$ ipython --no-banner

In [1]: import numpy as np

In [2]: from numpy import linalg as LA

In [3]: np.set_printoptions(precision=2, suppress=True, linewidth=160, floatmode="fixed")

In [4]: rd = lambda a: np.round(a, 2) + 0

In [5]: W0 = np.loadtxt("test2.csv", delimiter=",")

In [6]: W0
Out[6]: 
array([[-0.86,  0.63,  2.35,  0.54,  0.21,  1.41],
       [-1.77,  1.93, -0.77, -1.20,  0.29, -0.16],
       [-1.77,  0.68, -0.26, -1.54,  1.63,  0.57],
       [ 0.55,  0.14,  2.31, -1.34,  0.77, -0.98],
       [-1.30, -0.03,  0.21, -2.53,  0.03,  0.92],
       [ 0.15, -1.48,  1.05, -2.12,  0.93, -0.57],
       [ 0.53, -2.55, -0.58,  0.52, -1.24,  0.22],
       [ 1.66, -0.64,  0.27,  0.57, -1.70, -1.60],
       [-2.40, -1.70, -0.04,  0.19,  0.03,  0.53],
       [ 0.83, -0.31,  1.35, -1.19, -1.48,  1.66],
       [ 0.47, -0.17, -0.06,  0.38, -2.87, -0.62],
       [ 1.25, -0.74, -2.10, -0.32, -0.19,  1.53],
       [ 0.30,  2.51,  0.04,  0.55, -1.02, -1.13],
       [-0.44, -2.60, -0.16, -0.58, -1.27, -0.26],
       [ 0.71, -1.40,  0.75, -1.90, -0.79, -1.31],
       [ 1.79,  1.17,  1.49, -0.45, -1.39, -0.27],
       [-0.54,  0.09,  0.14,  0.50,  0.47, -2.86],
       [ 0.98, -1.13, -0.94, -0.95,  1.91,  1.16],
       [-0.87, -0.16, -1.15, -1.06, -0.79,  2.27],
       [-2.36, -0.19, -0.49,  0.16,  0.72, -1.62],
       [ 1.02,  1.78, -0.58,  1.55,  1.42,  0.22],
       [-2.07, -0.92, -0.89,  1.64, -0.15, -0.59],
       [-0.71, -0.64, -1.88,  1.55, -0.53, -1.37],
       [ 0.60, -0.45,  1.88, -1.36, -1.65,  0.58],
       [-0.23,  1.45,  0.41,  1.74, -1.24, -1.45],
       [ 1.18, -0.25, -2.23, -1.48, -0.22, -0.59],
       [-0.52, -0.18,  1.78, -1.94, -1.29,  0.33],
       [-0.82,  1.37,  1.39, -0.77, -1.13, -1.63],
       [ 1.63, -1.20, -0.37,  1.10, -0.10, -1.88],
       [ 0.69,  0.41, -2.32, -0.70,  1.33, -0.85],
       [-0.38, -0.05,  2.76,  1.04, -0.14,  0.37],
       [-0.64,  1.75,  0.56,  2.24, -0.36,  0.24],
       [-0.12, -2.45,  0.29, -1.68, -0.23,  0.00],
       [-0.83,  0.89,  0.28,  0.55,  0.42,  2.64]])

In [7]: A2 = np.c_[W0[:, :2] @ np.array([[2, 4], [5, 9]]), np.array([2, 8, 0, 2, 6, 5, 3, 7, 1, 8, 0, 2, 6, 7, 0, 1, 1, 9, 9, 0, 5, 7, 7, 5, 9, 1, 5, 4, 5, 0, 5, 7, 1, 8])]

In [8]: rd(A2)
Out[8]: 
array([[  1.43,   2.23,   2.00],
       [  6.11,  10.29,   8.00],
       [ -0.14,  -0.96,   0.00],
       [  1.80,   3.46,   2.00],
       [ -2.75,  -5.47,   6.00],
       [ -7.10, -12.72,   5.00],
       [-11.69, -20.83,   3.00],
       [  0.12,   0.88,   7.00],
       [-13.30, -24.90,   1.00],
       [  0.11,   0.53,   8.00],
       [  0.09,   0.35,   0.00],
       [ -1.20,  -1.66,   2.00],
       [ 13.15,  23.79,   6.00],
       [-13.88, -25.16,   7.00],
       [ -5.58,  -9.76,   0.00],
       [  9.43,  17.69,   1.00],
       [ -0.63,  -1.35,   1.00],
       [ -3.69,  -6.25,   9.00],
       [ -2.54,  -4.92,   9.00],
       [ -5.67, -11.15,   0.00],
       [ 10.94,  20.10,   5.00],
       [ -8.74, -16.56,   7.00],
       [ -4.62,  -8.60,   7.00],
       [ -1.05,  -1.65,   5.00],
       [  6.79,  12.13,   9.00],
       [  1.11,   2.47,   1.00],
       [ -1.94,  -3.70,   5.00],
       [  5.21,   9.05,   4.00],
       [ -2.74,  -4.28,   5.00],
       [  3.43,   6.45,   0.00],
       [ -1.01,  -1.97,   5.00],
       [  7.47,  13.19,   7.00],
       [-12.49, -22.53,   1.00],
       [  2.79,   4.69,   8.00]])

In [9]: print(rd(LA.norm(A2 - W0 @ LA.lstsq(W0, A2)[0], axis=0)))
[ 0.00  0.00 28.93]

In [10]: rd(LA.lstsq(W0, A2[:, 0])[0])
Out[10]: array([2.00, 5.00, 0.00, 0.00, 0.00, 0.00])
